$ ipython --no-banner

In [1]: import numpy as np

In [2]: np.set_printoptions(suppress=True, linewidth=120)

In [3]: A = np.load("m.npy")

In [4]: A
Out[4]: 
array([[ 12,  13,  -7,   6,  -7,  -7,  -1],
       [ 13, -18, -13,   5,  10,   4,   6],
       [ -7, -13,  18,  -5,   2,   1,  12],
       [  6,   5,  -5, -18, -15, -11,   3],
       [ -7,  10,   2, -15,  -2, -12,  -6],
       [ -7,   4,   1, -11, -12,   6,  -7],
       [ -1,   6,  12,   3,  -6,  -7,   2]])

In [5]: rng = np.random.default_rng(221665)

In [6]: lab = rng.permutation(7)

In [7]: lab
Out[7]: array([2, 1, 0, 3, 4, 6, 5])

In [8]: A2 = A[lab][:, lab]

In [9]: np.allclose(A2, A)
Out[9]: False

In [10]: np.round(np.sort(np.abs(np.linalg.eigvals(A2))), 3)
Out[10]: array([ 1.196,  2.952, 14.15 , 20.186, 23.766, 33.358, 42.173])

In [11]: np.diag(A2)
Out[11]: array([ 18, -18,  12, -18,  -2,   2,   6])

In [12]: A2
Out[12]: 
array([[ 18, -13,  -7,  -5,   2,  12,   1],
       [-13, -18,  13,   5,  10,   6,   4],
       [ -7,  13,  12,   6,  -7,  -1,  -7],
       [ -5,   5,   6, -18, -15,   3, -11],
       [  2,  10,  -7, -15,  -2,  -6, -12],
       [ 12,   6,  -1,   3,  -6,   2,  -7],
       [  1,   4,  -7, -11, -12,  -7,   6]])

In [13]: vals, evecs = np.linalg.eigh(A)

In [14]: x0 = np.array([1, 2, 4, 4, 5, 4, 2])

In [15]: np.round(np.linalg.eigvalsh(A[1:, 1:]), 3)
Out[15]: array([-40.601, -22.055,  -2.648,  10.91 ,  15.519,  26.875])

In [16]: np.round(x0 @ A @ x0 / (x0 @ x0), 3), np.round(vals[0], 3), round(float(vals[-1]), 3)
Out[16]: (np.float64(-16.829), np.float64(-42.173), 33.358)

In [17]: x0 @ A @ x0
Out[17]: np.int64(-1380)

In [18]: (np.sign(evecs[:, -1].round(6)) == np.sign(evecs[0, -1].round(6))).astype(int)
Out[18]: array([1, 1, 0, 1, 0, 0, 0])

In [19]: cent = np.array([[-1.4, 0.1, 0.5], [-1.3, -1.5, -0.1]])

In [20]: X = np.array([[-4, 1],
    ...:     [1, 0],
    ...:     [1, 1],
    ...:     [-2, -4],
    ...:     [-1, 4],
    ...:     [5, -2],
    ...:     [-4, -5],
    ...:     [3, -1],
    ...:     [-1, -3],
    ...:     [2, 1],
    ...:     [-3, 0],
    ...:     [-3, 0],
    ...:     [-5, 3],
    ...:     [-4, -4],
    ...:     [1, 2],
    ...:     [-3, -4],
    ...:     [4, -1],
    ...:     [-3, -2],
    ...:     [0, -2]]) @ cent + 0.02 * rng.normal(size=(19, 3))

In [21]: X.round(3)
Out[21]: 
array([[ 4.298, -1.886, -2.093],
       [-1.413,  0.113,  0.48 ],
       [-2.72 , -1.416,  0.438],
       [ 7.989,  5.786, -0.575],
       [-3.82 , -6.096, -0.88 ],
       [-4.415,  3.492,  2.669],
       [12.058,  7.084, -1.488],
       [-2.904,  1.802,  1.592],
       [ 5.304,  4.418, -0.213],
       [-4.106, -1.309,  0.919],
       [ 4.157, -0.289, -1.529],
       [ 4.198, -0.305, -1.516],
       [ 3.093, -5.023, -2.804],
       [10.818,  5.612, -1.551],
       [-3.995, -2.926,  0.322],
       [ 9.378,  5.719, -1.113],
       [-4.304,  1.912,  2.108],
       [ 6.799,  2.713, -1.271],
       [ 2.582,  2.985,  0.195]])

In [22]: np.argsort(-np.linalg.norm(X, axis=0).round(6), kind="stable")[:3]
Out[22]: array([0, 1, 2])

In [23]: np.linalg.cond(X) > 100
Out[23]: np.True_

In [24]: np.round(np.abs(np.linalg.svd(X)[2][-1]), 3)
Out[24]: array([0.298, 0.318, 0.9  ])

In [25]: [round(float(x), 3) for x in np.linalg.svd(X, compute_uv=False)[:3]]
Out[25]: [28.756, 12.517, 0.099]

In [26]: round(np.log10(np.linalg.cond(X)))
Out[26]: 2

In [27]: np.linalg.matrix_rank(X, rtol=0.1)
Out[27]: np.int64(2)
